% python3 -q
>>> import numpy as np
>>> np.set_printoptions(precision=3, suppress=True, linewidth=100, floatmode="fixed")
>>> def rd(a):
...     return np.round(a, 3) + 0
... 
>>> data = np.loadtxt("case16.csv", delimiter=",")
>>> data
array([[ 5.000,  5.000,  5.000, -3.000,  4.000, -2.000],
       [ 4.000,  3.000, -4.000, -4.000,  0.000, -5.000],
       [-1.000,  3.000, -2.000,  5.000,  4.000,  0.000],
       [-1.000,  2.000, -1.000,  0.000, -2.000, -3.000],
       [ 3.000, -3.000, -4.000,  1.000,  1.000, -3.000],
       [ 4.000,  1.000, -3.000, -3.000, -2.000,  2.000]])
>>> theta = np.radians(30)
>>> R = np.eye(6)
>>> R[4, 4] = R[2, 2] = np.cos(theta)
>>> R[4, 2], R[2, 4] = -np.sin(theta), np.sin(theta)
>>> rd(R)
array([[ 1.000,  0.000,  0.000,  0.000,  0.000,  0.000],
       [ 0.000,  1.000,  0.000,  0.000,  0.000,  0.000],
       [ 0.000,  0.000,  0.866,  0.000,  0.500,  0.000],
       [ 0.000,  0.000,  0.000,  1.000,  0.000,  0.000],
       [ 0.000,  0.000, -0.500,  0.000,  0.866,  0.000],
       [ 0.000,  0.000,  0.000,  0.000,  0.000,  1.000]])
>>> other = data @ R.T
>>> rd(np.linalg.svd(data, compute_uv=False)), rd(np.linalg.svd(other, compute_uv=False))
(array([11.946,  9.546,  7.917,  5.239,  4.722,  1.323]), array([11.946,  9.546,  7.917,  5.239,  4.722,  1.323]))
>>> np.allclose(data @ data.T, other @ other.T)
True
>>> rd(other)
array([[ 5.000,  5.000,  6.330, -3.000,  0.964, -2.000],
       [ 4.000,  3.000, -3.464, -4.000,  2.000, -5.000],
       [-1.000,  3.000,  0.268,  5.000,  4.464,  0.000],
       [-1.000,  2.000, -1.866,  0.000, -1.232, -3.000],
       [ 3.000, -3.000, -2.964,  1.000,  2.866, -3.000],
       [ 4.000,  1.000, -3.598, -3.000, -0.232,  2.000]])
>>> f, r1 = other[4], other[5]
>>> f @ r1
np.float64(10.0)
>>> p = (f @ r1) / (f @ f) * f
>>> rd((r1 - p) @ f)
np.float64(0.0)
>>> np.linalg.matrix_rank(np.outer(f, r1))
np.int64(1)
>>> rd(np.outer(f, r1))
array([[ 12.000,   3.000, -10.794,  -9.000,  -0.696,   6.000],
       [-12.000,  -3.000,  10.794,   9.000,   0.696,  -6.000],
       [-11.856,  -2.964,  10.665,   8.892,   0.688,  -5.928],
       [  4.000,   1.000,  -3.598,  -3.000,  -0.232,   2.000],
       [ 11.464,   2.866, -10.312,  -8.598,  -0.665,   5.732],
       [-12.000,  -3.000,  10.794,   9.000,   0.696,  -6.000]])
>>> q, R = np.linalg.qr(data)
>>> q.shape, R.shape
((6, 6), (6, 6))
>>> np.trace(q @ q.T)
np.float64(6.0)
>>> rd(q @ R)
array([[ 5.000,  5.000,  5.000, -3.000,  4.000, -2.000],
       [ 4.000,  3.000, -4.000, -4.000,  0.000, -5.000],
       [-1.000,  3.000, -2.000,  5.000,  4.000,  0.000],
       [-1.000,  2.000, -1.000,  0.000, -2.000, -3.000],
       [ 3.000, -3.000, -4.000,  1.000,  1.000, -3.000],
       [ 4.000,  1.000, -3.000, -3.000, -2.000,  2.000]])
>>> rd(abs(R[0, 0])), rd(np.linalg.norm(data[:, 0]))
(np.float64(8.246), np.float64(8.246))
>>> rd(np.linalg.norm(data, "nuc"))
np.float64(40.692)
>>> np.linalg.norm(data, axis=1).argmax()
np.int64(0)
>>> rd(np.linalg.norm(data, axis=1))
array([10.198,  9.055,  7.416,  4.359,  6.708,  6.557])
>>> rd(np.linalg.norm(data[3], 1)), rd(np.linalg.norm(data[3], np.inf))
(np.float64(9.0), np.float64(3.0))
>>> J = np.load("out9.npy")
>>> rd(J)
array([[-2.767, -1.149, -0.072,  0.133],
       [-0.523, -0.550,  2.806,  0.743],
       [ 0.516,  0.547, -2.808, -0.743],
       [-0.166, -0.409,  2.874,  0.740],
       [ 2.442,  0.843,  1.504,  0.250],
       [ 2.003,  0.588,  2.111,  0.428],
       [-1.688, -0.965,  2.191,  0.650],
       [-0.739,  0.025, -2.827, -0.679],
       [ 2.716,  1.050,  0.721,  0.035],
       [-1.825, -0.494, -2.279, -0.481],
       [ 0.788, -0.003,  2.815,  0.674],
       [-2.211, -1.115,  1.608,  0.530],
       [-0.045,  0.323, -2.891, -0.733],
       [ 0.452,  0.523, -2.823, -0.743],
       [ 1.612,  0.940, -2.254, -0.662],
       [-2.571, -0.930, -1.224, -0.171],
       [-0.013,  0.336, -2.889, -0.735],
       [ 2.536,  1.180, -1.010, -0.395],
       [ 0.990,  0.726, -2.640, -0.726],
       [ 2.657,  0.997,  0.969,  0.102],
       [-1.366, -0.859,  2.432,  0.694],
       [ 1.158,  0.786, -2.556, -0.714],
       [ 1.567,  0.363,  2.473,  0.544],
       [ 2.691,  1.027,  0.835,  0.066],
       [ 2.690,  1.187, -0.525, -0.280],
       [ 2.765,  1.119,  0.315, -0.071],
       [ 1.708,  0.971, -2.173, -0.646],
       [ 0.863,  0.031,  2.795,  0.664],
       [ 2.281,  1.132, -1.502, -0.507],
       [-2.705, -1.040, -0.774, -0.049],
       [-0.181, -0.415,  2.872,  0.741],
       [-2.644, -0.986, -1.013, -0.114],
       [-2.670, -1.188,  0.607,  0.300]])
>>> theta = np.radians(113)
>>> R = np.eye(4)
>>> R[3, 3] = R[0, 0] = np.cos(theta)
>>> R[3, 0], R[0, 3] = -np.sin(theta), np.sin(theta)
>>> rd(R)
array([[-0.391,  0.000,  0.000,  0.921],
       [ 0.000,  1.000,  0.000,  0.000],
       [ 0.000,  0.000,  1.000,  0.000],
       [-0.921,  0.000,  0.000, -0.391]])
>>> other = J @ R.T
>>> rd(np.linalg.svd(J, compute_uv=False)), rd(np.linalg.svd(other, compute_uv=False))
(array([12.607, 11.750,  0.000,  0.000]), array([12.607, 11.750,  0.000,  0.000]))
>>> np.allclose(J @ J.T, other @ other.T)
True
>>> rd(np.linalg.det(R)), rd(np.trace(R))
(np.float64(1.0), np.float64(1.219))
